% ipython --no-banner

In [1]: import numpy as np

In [2]: from numpy import linalg as LA

In [3]: np.set_printoptions(precision=1, suppress=True, linewidth=200, sign=" ")

In [4]: M = np.load("sample2.npy")

In [5]: M
Out[5]: 
array([[-5. ,  2.1, -2. ],
       [-5. ,  0.2, -2.9],
       [-5. , -0.1, -3. ],
       [-5. ,  7.3,  0.6],
       [-5. ,  2.4, -1.8],
       [-5. ,  2.6, -1.7],
       [-5. ,  2.2, -1.9],
       [-5. ,  6.2,  0.1],
       [-5. ,  2. , -2. ],
       [-5. ,  3.8, -1.1]])

In [6]: # null space of dimension 1

In [7]: LA.cond(M) > 100
Out[7]: np.True_

In [8]: round(LA.norm(M, 2) / LA.norm(M), 1)
Out[8]: np.float64(0.9)

In [9]: U, s, Vh = LA.svd(M)

In [10]: np.argmax(s[:-1] / (s[1:] + 1e-6)) + 1
Out[10]: np.int64(2)

In [11]: s.round(1) + 0
Out[11]: array([ 19.1,   7.4,   0. ])

In [12]: B = U[:, :2] @ np.diag(s[:2]) @ Vh[:2]

In [13]: LA.matrix_rank(M, rtol=0.05)
Out[13]: np.int64(2)

In [14]: LA.matrix_rank(B)
Out[14]: np.int64(2)

In [15]: A = np.minimum.outer(np.arange(1, 4), np.arange(1, 4)) * 3

In [16]: A
Out[16]: 
array([[ 3,  3,  3],
       [ 3,  6,  6],
       [ 3,  6,  9]])

In [17]: P = np.triu(np.array([[0, -2, -2], [2, 1, 2], [0, 1, 0]]), 1) + np.eye(3)

In [18]: B = P @ A @ LA.inv(P)

In [19]: print(B)
[[ -9. -39.  33.]
 [  9.  36. -30.]
 [  3.  12.  -9.]]

In [20]: np.trace(B), np.trace(A)
Out[20]: (np.float64(18.0), np.int64(18))

In [21]: print(LA.matrix_rank(B))
3

In [22]: u = np.array([0, 5, 3])

In [23]: B = A + np.outer(u, np.eye(3)[0])

In [24]: print(LA.matrix_rank(B - A))
1

In [25]: np.round(LA.det(B) / LA.det(A), 1), round(float(1 + LA.solve(A, u)[0]), 1)
Out[25]: (np.float64(-0.7), -0.7)

In [26]: B
Out[26]: 
array([[ 3.,  3.,  3.],
       [ 8.,  6.,  6.],
       [ 6.,  6.,  9.]])

In [27]: vals, evecs = LA.eigh(A)

In [28]: vec = np.array([3, -2, 1])

In [29]: evecs * np.maximum(vals, 0) @ evecs.T
Out[29]: 
array([[ 3.,  3.,  3.],
       [ 3.,  6.,  6.],
       [ 3.,  6.,  9.]])

In [30]: np.abs(A).sum(axis=1).max(), np.round(np.abs(vals).max(), 1)
Out[30]: (np.int64(18), np.float64(15.1))

In [31]: print(LA.eigvalsh(A[1:, 1:]))
[  1.3  13.7]

In [32]: print(evecs * np.sqrt(vals) @ evecs.T)
[[ 1.5  0.7  0.5]
 [ 0.7  2.   1.2]
 [ 0.5  1.2  2.7]]

In [33]: low = LA.cholesky(A)

In [34]: low
Out[34]: 
array([[ 1.7,  0. ,  0. ],
       [ 1.7,  1.7,  0. ],
       [ 1.7,  1.7,  1.7]])

In [35]: B = np.array([[3, 1], [5, 2], [5, -5]])

In [36]: np.einsum("ij->j", A)
Out[36]: array([  9,  15,  18])

In [37]: np.vstack([A, B.T]).shape
Out[37]: (5, 3)

In [38]: np.einsum("ik,kj->ij", A, B)
Out[38]: 
array([[ 39,  -6],
       [ 69, -15],
       [ 84, -30]])

In [39]: F = np.loadtxt("dump.csv", delimiter=",")

In [40]: F.round(1) + 0
Out[40]: 
array([[ 0. , -0.1,  0. ,  0. ],
       [-0.1,  0.5, -0.4, -0.4],
       [ 0. , -0.4,  0.2,  0.2],
       [ 0. , -0.4,  0.2,  0.2]])

In [41]: # rank 1

In [42]: np.abs(np.diag(LA.qr(F)[1])) > 1e-9
Out[42]: array([ True, False, False, False])

In [43]: np.unique(F.round(6), axis=0).shape
Out[43]: (3, 4)

In [44]: np.allclose(F[:-1].T @ LA.lstsq(F[:-1].T, F[-1])[0], F[-1])
Out[44]: True

In [45]: vec = np.array([2, -2, -2, 0])

In [46]: np.round(np.eye(4) - F, 1) + 0
Out[46]: 
array([[ 1. ,  0.1,  0. ,  0. ],
       [ 0.1,  0.5,  0.4,  0.4],
       [ 0. ,  0.4,  0.8, -0.2],
       [ 0. ,  0.4, -0.2,  0.8]])

In [47]: round(float((vec - F @ vec) @ (F @ vec)), 1)
Out[47]: 0.0

In [48]: def softmax(z):
    ...:     e = np.exp(z - z.max(axis=-1, keepdims=True))
    ...:     return e / e.sum(axis=-1, keepdims=True)
    ...: 

In [49]: softmax(F).sum(axis=1)
Out[49]: array([ 1.,  1.,  1.,  1.])

In [50]: softmax(F[2])
Out[50]: array([ 0.2,  0.2,  0.3,  0.3])

In [51]: np.round(softmax(10 * F[2]), 1) + 0
Out[51]: array([ 0.1,  0. ,  0.5,  0.5])

In [52]: att = F @ F.T / np.sqrt(4)

In [53]: print(softmax(att).round(6).argmax(axis=1))
[ 2  1  2  2]

In [54]: rng = np.random.default_rng(522)

In [55]: z = rng.permutation(4)

In [56]: z
Out[56]: array([ 2,  0,  1,  3])

In [57]: B = F[z][:, z]

In [58]: np.round(np.sort(np.abs(LA.eigvals(B))), 1) + 0
Out[58]: array([ 0.,  0.,  0.,  1.])

In [59]: np.allclose(B, F)
Out[59]: False

In [60]: np.round(LA.det(B), 1), np.round(LA.det(F[z]), 1)
Out[60]: (np.float64(0.0), np.float64(0.0))

In [61]: u, g = M[8], M[3]

In [62]: print(round(u @ u, 1))
33.0

In [63]: p = (u @ g) / (u @ u) * u

In [64]: p
Out[64]: array([-5.8,  2.3, -2.3])

In [65]: (g - p) @ u
Out[65]: np.float64(0.0)

In [66]: mat = np.array([[-2, 0, 2, 0], [0, -2, 0, 2], [2, 0, -2, 0], [0, 2, 0, -2]])

In [67]: B = mat[0, 0] * mat[1:] - np.outer(mat[1:, 0], mat[0])

In [68]: B
Out[68]: 
array([[ 0,  4,  0, -4],
       [ 0,  0,  0,  0],
       [ 0, -4,  0,  4]])

In [69]: print(LA.matrix_rank(B), LA.matrix_rank(mat))
1 2

In [70]: np.flatnonzero(~B.round(6).any(axis=1))
Out[70]: array([ 1])

In [71]: mat[:, 0] / mat[0, 0]
Out[71]: array([ 1., -0., -1., -0.])

In [72]: np.round(np.sort(LA.eigvals(mat).real), 1) + 0
Out[72]: array([-4., -4.,  0.,  0.])

In [73]: (mat != 0).astype(int)
Out[73]: 
array([[ 1,  0,  1,  0],
       [ 0,  1,  0,  1],
       [ 1,  0,  1,  0],
       [ 0,  1,  0,  1]])

In [74]: print(np.flatnonzero(LA.matrix_power((mat != 0) + (mat.T != 0) + np.eye(4), 4)[2]))
[ 0  2]

In [75]: P = np.triu(np.array([[0, 2, -2, 0], [2, -1, 0, 0], [-1, 0, 0, 0], [-2, 0, 0, 1]]), 1) + np.eye(4)

In [76]: B = P @ mat @ LA.inv(P)

In [77]: B
Out[77]: 
array([[-6.,  8., -6.,  4.],
       [ 0., -2.,  0.,  2.],
       [ 2., -4.,  2.,  0.],
       [ 0.,  2.,  0., -2.]])

In [78]: np.round(np.poly(B), 1) + 0
Out[78]: array([  1.,   8.,  16.,   0.,   0.])

In [79]: P @ mat - mat @ P
Out[79]: 
array([[-4.,  0.,  0.,  4.],
       [ 0.,  0.,  0.,  0.],
       [ 0., -4.,  4.,  0.],
       [ 0.,  0.,  0.,  0.]])

In [80]: U, s, Vh = LA.svd(B)

In [81]: evecs = Vh[:(s > 1e-8).sum()]

In [82]: vec = B[2] + 4 * B[0] + rng.integers(2) * np.eye(4)[3]

In [83]: vec
Out[83]: array([-22.,  28., -22.,  16.])

In [84]: LA.matrix_rank(np.vstack([B, vec]))
Out[84]: np.int64(2)

In [85]: B = np.array([[-1, 3, 1], [-1, 1, 2]])

In [86]: cent = np.kron(B, mat)

In [87]: cent
Out[87]: 
array([[ 2,  0, -2,  0, -6,  0,  6,  0, -2,  0,  2,  0],
       [ 0,  2,  0, -2,  0, -6,  0,  6,  0, -2,  0,  2],
       [-2,  0,  2,  0,  6,  0, -6,  0,  2,  0, -2,  0],
       [ 0, -2,  0,  2,  0,  6,  0, -6,  0,  2,  0, -2],
       [ 2,  0, -2,  0, -2,  0,  2,  0, -4,  0,  4,  0],
       [ 0,  2,  0, -2,  0, -2,  0,  2,  0, -4,  0,  4],
       [-2,  0,  2,  0,  2,  0, -2,  0,  4,  0, -4,  0],
       [ 0, -2,  0,  2,  0,  2,  0, -2,  0,  4,  0, -4]])

In [88]: LA.matrix_rank(cent)
Out[88]: np.int64(4)

In [89]: print(round(LA.norm(cent, 2), 1), round(float(LA.norm(B, 2) * LA.norm(mat, 2)), 1))
15.5 15.5

In [90]: z = rng.integers(0, 2, 3)

In [91]: m1 = np.array([[0, -2, 2], [1, 0, 0], [-2, 0, -1]]) * (z[:, None] == z)

In [92]: m1
Out[92]: 
array([[ 0,  0,  0],
       [ 0,  0,  0],
       [ 0,  0, -1]])

In [93]: LA.cond(F) > 100
Out[93]: np.True_

In [94]: LA.matrix_rank(F, rtol=0.1)
Out[94]: np.int64(1)

In [95]: LA.svd(m1, compute_uv=False)
Out[95]: array([ 1.,  0.,  0.])

In [96]: print(np.prod(np.diag(m1)), round(float(LA.det(m1)), 1))
0 0.0

In [97]: np.sort(LA.eigvals(m1))
Out[97]: array([-1.,  0.,  0.])

In [98]: [int(LA.matrix_rank(LA.matrix_power(m1, p))) for p in range(1, 4)]
Out[98]: [1, 1, 1]

In [99]: print(LA.matrix_rank(m1 - m1[0, 0] * np.eye(3)))
1

In [100]: U, s, Vh = LA.svd(m1)

In [101]: evecs = Vh[:(s > 1e-8).sum()]

In [102]: vec = m1[2] + 3 * m1[1] + rng.integers(2) * np.eye(3)[0]

In [103]: vec
Out[103]: array([ 0.,  0., -1.])

In [104]: print(evecs.T @ evecs)
[[ 0.  0.  0.]
 [ 0.  0.  0.]
 [ 0.  0.  1.]]

In [105]: np.allclose(evecs.T @ evecs @ vec, vec)
Out[105]: True

In [106]: np.round(LA.norm(vec - evecs.T @ evecs @ vec), 1)
Out[106]: np.float64(0.0)

In [107]: vec = np.array([2, 1, 1])

In [108]: m1 @ vec
Out[108]: array([ 0,  0, -1])

In [109]: np.einsum("ij,j->i", m1, vec)
Out[109]: array([ 0,  0, -1])

In [110]: m1 @ np.eye(3)[1]
Out[110]: array([ 0.,  0.,  0.])

In [111]: m1 * vec
Out[111]: 
array([[ 0,  0,  0],
       [ 0,  0,  0],
       [ 0,  0, -1]])

In [112]: m1 @ np.ones(3)
Out[112]: array([ 0.,  0., -1.])

In [113]: (m1 * vec).sum(axis=1)
Out[113]: array([ 0,  0, -1])

In [114]: np.sign((m1 @ vec).round(6))
Out[114]: array([ 0,  0, -1])

In [115]: m1 @ (2 * vec)
Out[115]: array([ 0,  0, -2])

In [116]: X = np.load("a.npy")

In [117]: X
Out[117]: 
array([[  0,   0,   3],
       [  3,  15,   2],
       [  1,   5,   2]])

In [118]: # looks like rank 2

In [119]: print(LA.lstsq(X[:-1].T, X[-1])[2])
2

In [120]: round(np.trace(LA.pinv(X) @ X), 1)
Out[120]: np.float64(2.0)

In [121]: np.abs(np.diag(LA.qr(X)[1])) > 1e-9
Out[121]: array([ True, False,  True])

In [122]: t3 = np.stack([X, 5 * X, X[::-1]])

In [123]: (t3 @ X.T).shape
Out[123]: (3, 3, 3)

In [124]: LA.matrix_rank(t3.reshape(3, -1))
Out[124]: np.int64(2)

In [125]: print(LA.norm(t3, axis=(1, 2)))
[ 16.6  83.2  16.6]

In [126]: print(LA.matrix_rank(t3))
[ 2  2  2]

In [127]: ang = np.radians(81)

In [128]: r_ = np.eye(3)

In [129]: r_[0, 0] = r_[2, 2] = np.cos(ang)

In [130]: r_[0, 2], r_[2, 0] = -np.sin(ang), np.sin(ang)

In [131]: print(r_)
[[ 0.2  0.  -1. ]
 [ 0.   1.   0. ]
 [ 1.   0.   0.2]]

In [132]: B = X @ r_.T

In [133]: round(float(LA.det(r_)), 1), round(np.trace(r_), 1)
Out[133]: (1.0, np.float64(1.3))

In [134]: np.abs(B - X).max(axis=0)
Out[134]: array([ 4.5,  0. ,  2.5])

In [135]: print(B)
[[-3.   0.   0.5]
 [-1.5 15.   3.3]
 [-1.8  5.   1.3]]

In [136]: K = np.array([[2, 0, -2, 1], [-2, 1, 0, 3], [3, 2, 1, 0], [0, 3, -1, -2]])

In [137]: print(K)
[[ 2  0 -2  1]
 [-2  1  0  3]
 [ 3  2  1  0]
 [ 0  3 -1 -2]]

In [138]: u = np.array([0, 0, -3, 1])

In [139]: B = K + np.outer(u, np.eye(4)[1])

In [140]: B
Out[140]: 
array([[ 2.,  0., -2.,  1.],
       [-2.,  1.,  0.,  3.],
       [ 3., -1.,  1.,  0.],
       [ 0.,  4., -1., -2.]])

In [141]: z = rng.permutation(4)

In [142]: B = K[:, z] * rng.choice([-1, 1], 4)

In [143]: print(B)
[[ 2  2 -1  0]
 [-2  0 -3 -1]
 [ 3 -1  0 -2]
 [ 0  1  2 -3]]

In [144]: U, _, Vh = LA.svd(K.T @ B)

In [145]: z
Out[145]: array([ 0,  2,  3,  1])

In [146]: B = np.array([[3, 2, 2], [3, 1, 3]])

In [147]: cent = np.kron(B, K)

In [148]: round(LA.norm(cent, 2), 1), np.round(LA.norm(B, 2) * LA.norm(K, 2), 1)
Out[148]: (np.float64(28.2), np.float64(28.2))

In [149]: cent
Out[149]: 
array([[ 6,  0, -6,  3,  4,  0, -4,  2,  4,  0, -4,  2],
       [-6,  3,  0,  9, -4,  2,  0,  6, -4,  2,  0,  6],
       [ 9,  6,  3,  0,  6,  4,  2,  0,  6,  4,  2,  0],
       [ 0,  9, -3, -6,  0,  6, -2, -4,  0,  6, -2, -4],
       [ 6,  0, -6,  3,  2,  0, -2,  1,  6,  0, -6,  3],
       [-6,  3,  0,  9, -2,  1,  0,  3, -6,  3,  0,  9],
       [ 9,  6,  3,  0,  3,  2,  1,  0,  9,  6,  3,  0],
       [ 0,  9, -3, -6,  0,  3, -1, -2,  0,  9, -3, -6]])

In [150]: B = K + rng.integers(-2, 3, (4, 1)) @ rng.integers(-2, 3, (1, 4))

In [151]: B
Out[151]: 
array([[ 1,  2, -4,  2],
       [ 0, -3,  4,  1],
       [ 1,  6, -3,  2],
       [ 0,  3, -1, -2]])

In [152]: B - K
Out[152]: 
array([[-1,  2, -2,  1],
       [ 2, -4,  4, -2],
       [-2,  4, -4,  2],
       [ 0,  0,  0,  0]])

In [153]: np.abs(B - K).sum(axis=1)
Out[153]: array([  6,  12,  12,   0])

In [154]: LA.matrix_rank(K)
Out[154]: np.int64(4)

In [155]: K.sum(axis=0)
Out[155]: array([ 3,  6, -2,  2])

In [156]: data = np.load("w.npy")

In [157]: data
Out[157]: 
array([[ 17,  22,  18],
       [  8,   9,   9],
       [ 14,  15,  13],
       [ 11,  16,  14],
       [ 14,  23,  19],
       [  5,  10,  10],
       [ 14,  15,  13],
       [ 11,  16,  14],
       [  8,   9,   9],
       [  5,  10,  10],
       [ 14,  23,  19],
       [ 14,  23,  19],
       [ 11,  16,  14],
       [ 11,  16,  14],
       [ 17,  22,  18],
       [ 17,  22,  18],
       [ 17,  22,  18],
       [  2,   3,   5],
       [  8,  17,  15],
       [  2,   3,   5],
       [  5,  10,  10],
       [  2,   3,   5],
       [ 14,  23,  19],
       [ 11,  16,  14],
       [  8,   9,   9]])

In [158]: # row 6 repeats row 2

In [159]: Xc = data - data.mean(axis=0)

In [160]: U, s, Vh = LA.svd(Xc, full_matrices=False)

In [161]: print(np.abs(U[:, 0]).argmax())
17

In [162]: Vh[0] * np.sign(Vh[0, np.abs(Vh[0]).argmax()])
Out[162]: array([ 0.5,  0.7,  0.5])

In [163]: np.abs(Vh[0]).argmax()
Out[163]: np.int64(1)

In [164]: np.round(Xc.mean(axis=0), 1) + 0
Out[164]: array([ 0.,  0.,  0.])
